$ python3 -q
>>> import numpy as np
>>> import numpy.linalg as la
>>> np.set_printoptions(precision=3, suppress=True, linewidth=160)
>>> Z = 10 * np.array([[0.8, -1.8, -0.5], [1.8, -1.5, -0.6]])
>>> rng = np.random.default_rng(9)
>>> lab = rng.integers(0, 2, 14)
>>> feats = Z[lab] + rng.normal(size=(14, 3))
>>> feats
array([[  8.251, -18.394,  -5.862],
       [ 15.967, -13.59 ,  -6.048],
       [ 20.522, -14.174,  -5.722],
       [  7.343, -16.608,  -5.506],
       [  9.57 , -18.398,  -4.814],
       [ 16.477, -12.657,  -6.094],
       [ 17.615, -14.189,  -6.891],
       [ 18.768, -16.171,  -5.455],
       [ 16.956, -16.837,  -6.594],
       [ 16.536, -14.447,  -5.978],
       [ 18.509, -14.909,  -6.354],
       [ 18.028, -13.948,  -6.183],
       [ 17.238, -15.97 ,  -6.222],
       [ 17.25 , -13.119,  -7.179]])
>>> q, evecs = la.qr(feats[:, :2])[0], la.qr(feats[:, 2:])[0]
>>> sv = la.svd(q.T @ evecs, compute_uv=False)
>>> (sv > 0.9).sum()
np.int64(1)
>>> round(la.norm(q @ q.T - evecs @ evecs.T, 2), 3)
np.float64(1.0)
>>> sv
array([0.994])
>>> lab = feats[:, 2] > np.median(feats[:, 2])
>>> f = feats[lab].mean(axis=0) - feats[~lab].mean(axis=0)
>>> ((feats - feats.mean(axis=0)) @ f > 0).astype(int)
array([1, 0, 0, 1, 1, 0, 0, 0, 0, 0, 0, 0, 0, 0])
>>> np.argsort(-np.abs(f).round(6), kind="stable")
array([0, 1, 2])
>>> f
array([-3.588, -1.45 ,  0.876])
>>> Z = feats[[9, 2]].astype(float)
>>> for _ in range(6):
...     lab = la.norm(feats[:, None] - Z, axis=-1).argmin(axis=1)
...     Z = np.array([feats[lab == j].mean(axis=0) for j in range(2)])
... 
>>> lab
array([0, 1, 1, 0, 0, 1, 1, 1, 1, 1, 1, 1, 1, 1])
>>> Z[1] - Z[0]
array([ 9.236,  3.254, -0.853])
>>> np.bincount(lab)
array([ 3, 11])
>>> Z
array([[  8.388, -17.8  ,  -5.394],
       [ 17.624, -14.546,  -6.247]])
>>> other = np.array([[3, 0, 2], [2, 4, 3], [5, 2, 0]])
>>> Z @ other
array([[-37.408, -81.989, -36.625],
       [ -7.456, -70.68 ,  -8.39 ]])
>>> np.vstack([Z, other.T]).shape
(5, 3)
>>> np.einsum("ij,ij->i", Z, Z)
array([416.296, 561.24 ])
>>> la.matrix_rank(np.vstack([Z, other.T]))
np.int64(3)
>>> f = np.array([2, -1, 3])
>>> r1 = np.array([-1, 3, -2, 3])
>>> F = np.outer(f, r1)
>>> F
array([[-2,  6, -4,  6],
       [ 1, -3,  2, -3],
       [-3,  9, -6,  9]])
>>> vec = np.array([-3, -2, -2, 3])
>>> (F @ vec).argmax()
np.int64(2)
>>> (F * vec).sum(axis=1)
array([ 20, -10,  30])
>>> vec @ F
Traceback (most recent call last):
  File "<python-input-36>", line 1, in <module>
    vec @ F
    ~~~~^~~
ValueError: matmul: Input operand 1 has a mismatch in its core dimension 0, with gufunc signature (n?,k),(k,m?)->(n?,m?) (size 3 is different from 4)
>>> rk = la.matrix_rank(F)
>>> rk
np.int64(1)
>>> null = la.svd(F)[2][rk:].T
>>> [int(la.matrix_rank(F[:, :j + 1])) for j in range(4)]
[1, 1, 1, 1]
>>> [int(la.matrix_rank(F[:i])) for i in range(1, len(F) + 1)]
[1, 1, 1]
>>> null.shape
(4, 3)
>>> la.matrix_rank(F.T @ F), la.matrix_rank(F @ F.T)
(np.int64(1), np.int64(1))
>>> null @ null.T
array([[ 0.957,  0.13 , -0.087,  0.13 ],
       [ 0.13 ,  0.609,  0.261, -0.391],
       [-0.087,  0.261,  0.826,  0.261],
       [ 0.13 , -0.391,  0.261,  0.609]])
>>> [int(la.matrix_rank(np.delete(F, i, axis=0))) for i in range(3)]
[1, 1, 1]
>>> E = np.load("a.npy")
>>> E
array([[ 1,  0,  0,  0,  0],
       [ 2,  0,  0,  0,  0],
       [ 2,  0,  1,  0,  0],
       [ 1, -2,  1, -2,  0],
       [-1, -2,  0,  1,  2]])
>>> np.prod(np.diag(E)), np.round(la.det(E), 3)
(np.int64(0), np.float64(0.0))
>>> E @ E
array([[ 1,  0,  0,  0,  0],
       [ 2,  0,  0,  0,  0],
       [ 4,  0,  1,  0,  0],
       [-3,  4, -1,  4,  0],
       [-6, -6,  1,  0,  4]])
>>> [int(la.matrix_rank(la.matrix_power(E, p))) for p in range(1, 6)]
[4, 4, 4, 4, 4]
>>> arr = np.loadtxt("arr.csv", delimiter=",")
>>> arr
array([[ 0.,  5.,  0.,  0.],
       [-5.,  3.,  0.,  0.],
       [ 0.,  0.,  0.,  5.],
       [ 0.,  0., -5.,  3.]])
>>> other = np.array([[4, 0, 0], [4, 5, 1], [5, 1, 4], [3, 4, 1]])
>>> arr @ other
array([[ 20.,  25.,   5.],
       [ -8.,  15.,   3.],
       [ 15.,  20.,   5.],
       [-16.,   7., -17.]])
>>> np.einsum("ik,kj->ij", arr, other)
array([[ 20.,  25.,   5.],
       [ -8.,  15.,   3.],
       [ 15.,  20.,   5.],
       [-16.,   7., -17.]])
>>> la.matrix_rank(np.vstack([arr, other.T]))
np.int64(4)
>>> la.matrix_rank(arr @ other)
np.int64(3)
>>> np.einsum("ik,kj->ji", arr, other)
array([[ 20.,  -8.,  15., -16.],
       [ 25.,  15.,  20.,   7.],
       [  5.,   3.,   5., -17.]])
>>> vec = np.array([2, 2, 2, 3])
>>> h = np.maximum(arr @ vec, 0)
>>> np.maximum(arr @ vec, 0) - np.maximum(-arr @ vec, 0)
array([10., -4., 15., -1.])
>>> h
array([10.,  0., 15.,  0.])
>>> np.maximum(arr @ (3 * vec), 0)
array([30.,  0., 45.,  0.])
>>> A = np.loadtxt("x.csv", delimiter=",")
>>> A
array([[-0.768, -0.144,  0.624],
       [ 0.549, -0.649,  0.527],
       [ 0.329,  0.747,  0.578]])
>>> round(float(la.det(A)), 3)
1.0
>>> la.determinant(A)
Traceback (most recent call last):
  File "<python-input-67>", line 1, in <module>
    la.determinant(A)
    ^^^^^^^^^^^^^^
AttributeError: module 'numpy.linalg' has no attribute 'determinant'
>>> (A - A.T) / 2
array([[ 0.   , -0.346,  0.147],
       [ 0.346,  0.   , -0.11 ],
       [-0.147,  0.11 ,  0.   ]])
>>> la.matrix_power(A, 2)
array([[ 0.717,  0.669, -0.195],
       [-0.605,  0.736,  0.305],
       [ 0.347, -0.101,  0.932]])
>>> (A + A.T) / 2
array([[-0.768,  0.203,  0.477],
       [ 0.203, -0.649,  0.637],
       [ 0.477,  0.637,  0.578]])
>>> A @ A
array([[ 0.717,  0.669, -0.195],
       [-0.605,  0.736,  0.305],
       [ 0.347, -0.101,  0.932]])
